$ python3 -q
>>> import numpy as np
>>> import numpy.linalg as la
>>> np.set_printoptions(precision=2, suppress=True, linewidth=100)
>>> rd = lambda a: np.round(a, 2) + 0
>>> feats = np.loadtxt("x.csv", delimiter=",")
>>> rd(feats)
array([[-0.55,  0.38,  0.04,  0.12, -0.6 , -0.27, -0.33],
       [-0.24, -0.9 , -0.06, -0.09, -0.36, -0.02,  0.  ],
       [-0.28,  0.19, -0.54, -0.67, -0.04,  0.35,  0.17],
       [-0.24,  0.  ,  0.8 , -0.52,  0.16,  0.09, -0.05],
       [ 0.69,  0.09,  0.12, -0.32, -0.63,  0.  , -0.02],
       [-0.07,  0.05,  0.02, -0.13, -0.02, -0.67,  0.72],
       [-0.14,  0.09,  0.24,  0.37, -0.31,  0.59,  0.58]])
>>> # keeps lengths
>>> x = np.array([0, 3, -2, -1, 3, 0, 2])
>>> rd((feats * x).sum(axis=1))
array([-1.5 , -3.55,  2.52, -0.71, -1.59,  1.63, -0.34])
>>> np.sign((feats @ x).round(6))
array([-1., -1.,  1., -1., -1.,  1., -1.])
>>> rd(feats @ np.eye(7)[2])
array([ 0.04, -0.06, -0.54,  0.8 ,  0.12,  0.02,  0.24])
>>> (feats @ x).argmax()
np.int64(2)
>>> rd(la.pinv(feats))
array([[-0.55, -0.24, -0.28, -0.24,  0.69, -0.07, -0.14],
       [ 0.38, -0.9 ,  0.19,  0.  ,  0.09,  0.05,  0.09],
       [ 0.04, -0.06, -0.54,  0.8 ,  0.12,  0.02,  0.24],
       [ 0.12, -0.09, -0.67, -0.52, -0.32, -0.13,  0.37],
       [-0.6 , -0.36, -0.04,  0.16, -0.63, -0.02, -0.31],
       [-0.27, -0.02,  0.35,  0.09,  0.  , -0.67,  0.59],
       [-0.33,  0.  ,  0.17, -0.05, -0.02,  0.72,  0.58]])
>>> rd(feats[:, 4] @ feats[:, 6])
np.float64(0.0)
>>> rd(feats.T @ feats)
array([[1., 0., 0., 0., 0., 0., 0.],
       [0., 1., 0., 0., 0., 0., 0.],
       [0., 0., 1., 0., 0., 0., 0.],
       [0., 0., 0., 1., 0., 0., 0.],
       [0., 0., 0., 0., 1., 0., 0.],
       [0., 0., 0., 0., 0., 1., 0.],
       [0., 0., 0., 0., 0., 0., 1.]])
>>> rng = np.random.default_rng(62923)
>>> z = rng.permutation(7)
>>> M2 = feats[:, z] * rng.choice([-1, 1], 7)
>>> rd(M2)
array([[ 0.6 , -0.55,  0.27,  0.04, -0.12,  0.38,  0.33],
       [ 0.36, -0.24,  0.02, -0.06,  0.09, -0.9 ,  0.  ],
       [ 0.04, -0.28, -0.35, -0.54,  0.67,  0.19, -0.17],
       [-0.16, -0.24, -0.09,  0.8 ,  0.52,  0.  ,  0.05],
       [ 0.63,  0.69,  0.  ,  0.12,  0.32,  0.09,  0.02],
       [ 0.02, -0.07,  0.67,  0.02,  0.13,  0.05, -0.72],
       [ 0.31, -0.14, -0.59,  0.24, -0.37,  0.09, -0.58]])
>>> left, _, Vt = la.svd(feats.T @ M2)
>>> rd(la.lstsq(feats, M2)[0])
array([[ 0.,  1.,  0.,  0.,  0.,  0.,  0.],
       [ 0.,  0.,  0.,  0.,  0.,  1.,  0.],
       [ 0.,  0.,  0.,  1.,  0.,  0.,  0.],
       [ 0.,  0.,  0.,  0., -1.,  0.,  0.],
       [-1.,  0.,  0.,  0.,  0.,  0.,  0.],
       [ 0.,  0., -1.,  0.,  0.,  0.,  0.],
       [ 0.,  0.,  0.,  0.,  0.,  0., -1.]])
>>> rd(np.trace(M2))
np.float64(0.59)
>>> np.allclose(M2 @ M2.T, M2.T @ M2)
True
>>> M2.inv()
Traceback (most recent call last):
  File "<python-input-23>", line 1, in <module>
    M2.inv()
    ^^^^^^
AttributeError: 'numpy.ndarray' object has no attribute 'inv'
>>> rd(la.det(M2))
np.float64(-1.0)
>>> M2 = feats / la.norm(feats, axis=1, keepdims=True)
>>> C2 = M2 @ M2.T
>>> (C2 - 2 * np.eye(7)).round(6).argmax(axis=1)
array([1, 0, 0, 0, 0, 0, 0])
>>> np.degrees(np.arccos(np.clip(C2[0, 6], -1, 1)))
np.float64(90.0)
>>> rd(C2)
array([[1., 0., 0., 0., 0., 0., 0.],
       [0., 1., 0., 0., 0., 0., 0.],
       [0., 0., 1., 0., 0., 0., 0.],
       [0., 0., 0., 1., 0., 0., 0.],
       [0., 0., 0., 0., 1., 0., 0.],
       [0., 0., 0., 0., 0., 1., 0.],
       [0., 0., 0., 0., 0., 0., 1.]])
>>> J = np.load("dump.npy")
>>> J
array([[ 4,  4,  4,  4,  4,  4],
       [ 4,  8,  8,  8,  8,  8],
       [ 4,  8, 12, 12, 12, 12],
       [ 4,  8, 12, 16, 16, 16],
       [ 4,  8, 12, 16, 20, 20],
       [ 4,  8, 12, 16, 20, 24]])
>>> # symmetric, so the eigenvalues are real
>>> Lm = la.cholesky(J)
>>> Lm @ Lm.T
array([[ 4.,  4.,  4.,  4.,  4.,  4.],
       [ 4.,  8.,  8.,  8.,  8.,  8.],
       [ 4.,  8., 12., 12., 12., 12.],
       [ 4.,  8., 12., 16., 16., 16.],
       [ 4.,  8., 12., 16., 20., 20.],
       [ 4.,  8., 12., 16., 20., 24.]])
>>> K = np.loadtxt("out7.csv", delimiter=",")
>>> K
array([[ 2.,  0.,  5.,  0.,  0.,  7.,  0.,  4.,  0.],
       [ 8.,  0.,  6.,  0.,  0., 12.,  0.,  5.,  0.],
       [18.,  0.,  8.,  0.,  0., 20.,  0.,  7.,  0.],
       [16.,  0.,  5.,  0.,  0., 21.,  0.,  4.,  0.],
       [16.,  0.,  9.,  0.,  0., 17.,  0.,  8.,  0.],
       [ 6.,  0.,  6.,  0.,  0., 10.,  0.,  5.,  0.],
       [ 0.,  3.,  4.,  0.,  0.,  4.,  0.,  3.,  0.],
       [12.,  0., 10.,  0.,  0., 12.,  0.,  9.,  0.],
       [18.,  0.,  8.,  0.,  0., 20.,  0.,  7.,  0.],
       [10.,  0.,  6.,  0.,  0., 14.,  0.,  5.,  0.],
       [20.,  0.,  6.,  0.,  0., 24.,  0.,  5.,  0.],
       [ 0.,  5.,  1.,  0.,  0.,  5.,  0.,  0.,  1.],
       [16.,  0.,  8.,  0.,  0., 18.,  0.,  7.,  0.],
       [16.,  0.,  7.,  0.,  0., 19.,  0.,  6.,  0.],
       [ 8.,  0.,  8.,  0.,  0., 10.,  0.,  7.,  0.],
       [ 4.,  0.,  3.,  0.,  0., 11.,  0.,  2.,  0.],
       [ 8.,  0.,  4.,  0.,  0., 14.,  0.,  3.,  0.],
       [ 2.,  0.,  6.,  0.,  0.,  6.,  0.,  5.,  0.],
       [14.,  0.,  4.,  0.,  0., 20.,  0.,  3.,  0.],
       [14.,  0.,  4.,  0.,  0., 20.,  0.,  3.,  0.],
       [12.,  0.,  7.,  0.,  0., 15.,  0.,  6.,  0.],
       [10.,  0.,  2.,  0.,  0., 18.,  0.,  1.,  0.],
       [14.,  0.,  6.,  0.,  0., 18.,  0.,  5.,  0.],
       [28.,  0., 10.,  0.,  0., 28.,  0.,  9.,  0.],
       [16.,  0.,  8.,  0.,  0., 18.,  0.,  7.,  0.],
       [ 8.,  0.,  2.,  0.,  0., 16.,  0.,  1.,  0.],
       [10.,  0.,  1.,  0.,  0., 19.,  0.,  0.,  1.],
       [18.,  0.,  7.,  0.,  0., 21.,  0.,  6.,  0.],
       [12.,  0.,  8.,  0.,  0., 14.,  0.,  7.,  0.],
       [ 0.,  7.,  2.,  0.,  0.,  2.,  0.,  1.,  0.],
       [12.,  0.,  5.,  0.,  0., 17.,  0.,  4.,  0.]])
>>> # rows 2 and 8 are equal
>>> left, s, Vt = la.svd(K)
>>> evecs = Vt[:(s > 1e-8).sum()]
>>> x = K[4] + -2 * K[3] + rng.integers(2) * np.eye(9)[6]
>>> x
array([-16.,   0.,  -1.,   0.,   0., -25.,   0.,   0.,   0.])
>>> rd(np.diag(evecs.T @ evecs))
array([1., 1., 1., 0., 0., 1., 0., 1., 1.])
>>> np.allclose(evecs.T @ evecs @ x, x)
True
>>> left, s, Vt = la.svd(K)
>>> rd(s)
array([122.69,  18.51,  12.11,   7.89,   1.16,   0.04,   0.  ,   0.  ,   0.  ])
>>> np.argmax(s[:-1] / (s[1:] + 1e-6)) + 1
np.int64(6)
>>> M2 = left[:, :6] @ np.diag(s[:6]) @ Vt[:6]
>>> rd(np.abs(K - M2).max())
np.float64(0.0)
>>> rd(la.norm(K - M2, 2)), rd(s[6])
(np.float64(0.0), np.float64(0.0))
>>> rd(la.norm(K - M2) / la.norm(K))
np.float64(0.0)
>>> la.matrix_rank(M2)
np.int64(6)
>>> rk = la.matrix_rank(K)
>>> rk
np.int64(6)
>>> null = la.svd(K)[2][rk:].T
>>> rd(null @ null.T)
array([[0., 0., 0., 0., 0., 0., 0., 0., 0.],
       [0., 0., 0., 0., 0., 0., 0., 0., 0.],
       [0., 0., 0., 0., 0., 0., 0., 0., 0.],
       [0., 0., 0., 1., 0., 0., 0., 0., 0.],
       [0., 0., 0., 0., 1., 0., 0., 0., 0.],
       [0., 0., 0., 0., 0., 0., 0., 0., 0.],
       [0., 0., 0., 0., 0., 0., 1., 0., 0.],
       [0., 0., 0., 0., 0., 0., 0., 0., 0.],
       [0., 0., 0., 0., 0., 0., 0., 0., 0.]])
>>> [int(la.matrix_rank(np.delete(K, i, axis=0))) for i in range(31)]
[6, 6, 6, 6, 6, 6, 6, 6, 6, 6, 6, 6, 6, 6, 6, 6, 6, 6, 6, 6, 6, 6, 6, 6, 6, 6, 6, 6, 6, 6, 6]
>>> [int(la.matrix_rank(K[:, :j + 1])) for j in range(9)]
[1, 2, 3, 3, 3, 4, 4, 5, 6]
>>> null.shape
(9, 3)
>>> M2 = K / np.sqrt((K ** 2).mean(axis=1, keepdims=True))
>>> rd(M2[2])
array([1.87, 0.  , 0.83, 0.  , 0.  , 2.07, 0.  , 0.73, 0.  ])
>>> arr = np.load("case10.npy")
>>> arr
array([[0, 0, 1, 0, 0, 0],
       [0, 0, 0, 0, 1, 0],
       [1, 0, 0, 0, 0, 0],
       [0, 0, 0, 1, 0, 0],
       [0, 0, 0, 0, 0, 1],
       [0, 1, 0, 0, 0, 0]])
>>> # columns are unit length and at right angles
>>> t = np.radians(15)
>>> Rm = np.eye(6)
>>> Rm[3, 3] = Rm[5, 5] = np.cos(t)
>>> Rm[3, 5], Rm[5, 3] = -np.sin(t), np.sin(t)
>>> rd(Rm)
array([[ 1.  ,  0.  ,  0.  ,  0.  ,  0.  ,  0.  ],
       [ 0.  ,  1.  ,  0.  ,  0.  ,  0.  ,  0.  ],
       [ 0.  ,  0.  ,  1.  ,  0.  ,  0.  ,  0.  ],
       [ 0.  ,  0.  ,  0.  ,  0.97,  0.  , -0.26],
       [ 0.  ,  0.  ,  0.  ,  0.  ,  1.  ,  0.  ],
       [ 0.  ,  0.  ,  0.  ,  0.26,  0.  ,  0.97]])
>>> M2 = arr @ Rm.T
>>> np.allclose(la.norm(arr, axis=1), la.norm(M2, axis=1))
True
>>> rd(M2)
array([[ 0.  ,  0.  ,  1.  ,  0.  ,  0.  ,  0.  ],
       [ 0.  ,  0.  ,  0.  ,  0.  ,  1.  ,  0.  ],
       [ 1.  ,  0.  ,  0.  ,  0.  ,  0.  ,  0.  ],
       [ 0.  ,  0.  ,  0.  ,  0.97,  0.  ,  0.26],
       [ 0.  ,  0.  ,  0.  , -0.26,  0.  ,  0.97],
       [ 0.  ,  1.  ,  0.  ,  0.  ,  0.  ,  0.  ]])
>>> np.allclose(arr @ arr.T, M2 @ M2.T)
True
>>> rd(la.det(Rm)), rd(np.trace(Rm))
(np.float64(1.0), np.float64(5.93))
>>> rd(la.svd(arr, compute_uv=False)), rd(la.svd(M2, compute_uv=False))
(array([1., 1., 1., 1., 1., 1.]), array([1., 1., 1., 1., 1., 1.]))
>>> rd(M2.reshape(-1, 2))
array([[ 0.  ,  0.  ],
       [ 1.  ,  0.  ],
       [ 0.  ,  0.  ],
       [ 0.  ,  0.  ],
       [ 0.  ,  0.  ],
       [ 1.  ,  0.  ],
       [ 1.  ,  0.  ],
       [ 0.  ,  0.  ],
       [ 0.  ,  0.  ],
       [ 0.  ,  0.  ],
       [ 0.  ,  0.97],
       [ 0.  ,  0.26],
       [ 0.  ,  0.  ],
       [ 0.  , -0.26],
       [ 0.  ,  0.97],
       [ 0.  ,  1.  ],
       [ 0.  ,  0.  ],
       [ 0.  ,  0.  ]])
>>> rd(M2.ravel(order="F"))
array([ 0.  ,  0.  ,  1.  ,  0.  ,  0.  ,  0.  ,  0.  ,  0.  ,  0.  ,  0.  ,  0.  ,  1.  ,  1.  ,
        0.  ,  0.  ,  0.  ,  0.  ,  0.  ,  0.  ,  0.  ,  0.  ,  0.97, -0.26,  0.  ,  0.  ,  1.  ,
        0.  ,  0.  ,  0.  ,  0.  ,  0.  ,  0.  ,  0.  ,  0.26,  0.97,  0.  ])
>>> blk = M2.reshape(6, 2, -1)
>>> blk.shape
(6, 2, 3)
>>> rd(blk.sum(axis=1))
array([[ 0.  ,  0.  ,  1.  ],
       [ 0.  ,  1.  ,  0.  ],
       [ 1.  ,  0.  ,  0.  ],
       [ 0.97,  0.  ,  0.26],
       [-0.26,  0.  ,  0.97],
       [ 0.  ,  1.  ,  0.  ]])
>>> np.einsum("ihd,ihd->ih", blk, blk)
array([[1., 0.],
       [0., 1.],
       [1., 0.],
       [0., 1.],
       [0., 1.],
       [1., 0.]])
>>> np.einsum("ihd,jhd->hij", blk, blk).shape
(2, 6, 6)
>>> rd(np.swapaxes(blk, 1, 2)[4])
array([[ 0.  , -0.26],
       [ 0.  ,  0.  ],
       [ 0.  ,  0.97]])
>>> blk[:, 0]
array([[0., 0., 1.],
       [0., 0., 0.],
       [1., 0., 0.],
       [0., 0., 0.],
       [0., 0., 0.],
       [0., 1., 0.]])
>>> x = np.array([9, 1, 8, 3, 5, 5])
>>> target = arr @ x
>>> target
array([8, 5, 9, 3, 5, 1])
>>> rd(la.solve(arr.T, arr[3]))
array([0., 0., 0., 1., 0., 0.])
>>> rd(la.solve(arr, 3 * target))
array([27.,  3., 24.,  9., 15., 15.])
>>> rd(la.solve(arr, target))
array([9., 1., 8., 3., 5., 5.])
>>> data = np.array([[0, 0, 0, -3, 0, -1],
...     [0, 0, 0, 2, -1, 3],
...     [0, 0, 0, -1, 3, -1],
...     [-9, 0, -3, 6, 0, 2],
...     [6, -3, 9, -4, 2, -6],
...     [-3, 9, -3, 2, -6, 2]])
>>> W1 = np.array([[3, 3, 3, 1, 2],
...     [4, 5, 0, 2, 4],
...     [3, 3, 0, 4, 2],
...     [0, 0, 2, 0, 0],
...     [1, 1, 1, 5, 2],
...     [0, 2, 1, 4, 1]])
>>> beta = np.array([-1, 3, 0, 2, -2])
>>> hid = np.maximum(data @ W1 + beta, 0)
>>> la.matrix_rank(hid)
np.int64(5)
>>> hid
array([[ 0,  1,  0,  0,  0],
       [ 0,  8,  6,  9,  0],
       [ 2,  4,  0, 13,  3],
       [ 0,  0,  0,  0,  0],
       [34, 23,  6, 24, 14],
       [11, 28,  0,  0, 12]])
>>> rd((hid > 0).mean(axis=0))
array([0.5 , 0.83, 0.33, 0.5 , 0.5 ])
>>> (hid > 0).astype(int)
array([[0, 1, 0, 0, 0],
       [0, 1, 1, 1, 0],
       [1, 1, 0, 1, 1],
       [0, 0, 0, 0, 0],
       [1, 1, 1, 1, 1],
       [1, 1, 0, 0, 1]])
>>> Z = np.array([[0, 2], [-1, 0], [0, 2], [0, 2], [2, -1]])
>>> hid @ Z
array([[ -1,   0],
       [ -8,  30],
       [  2,  27],
       [  0,   0],
       [  5, 114],
       [ -4,  10]])
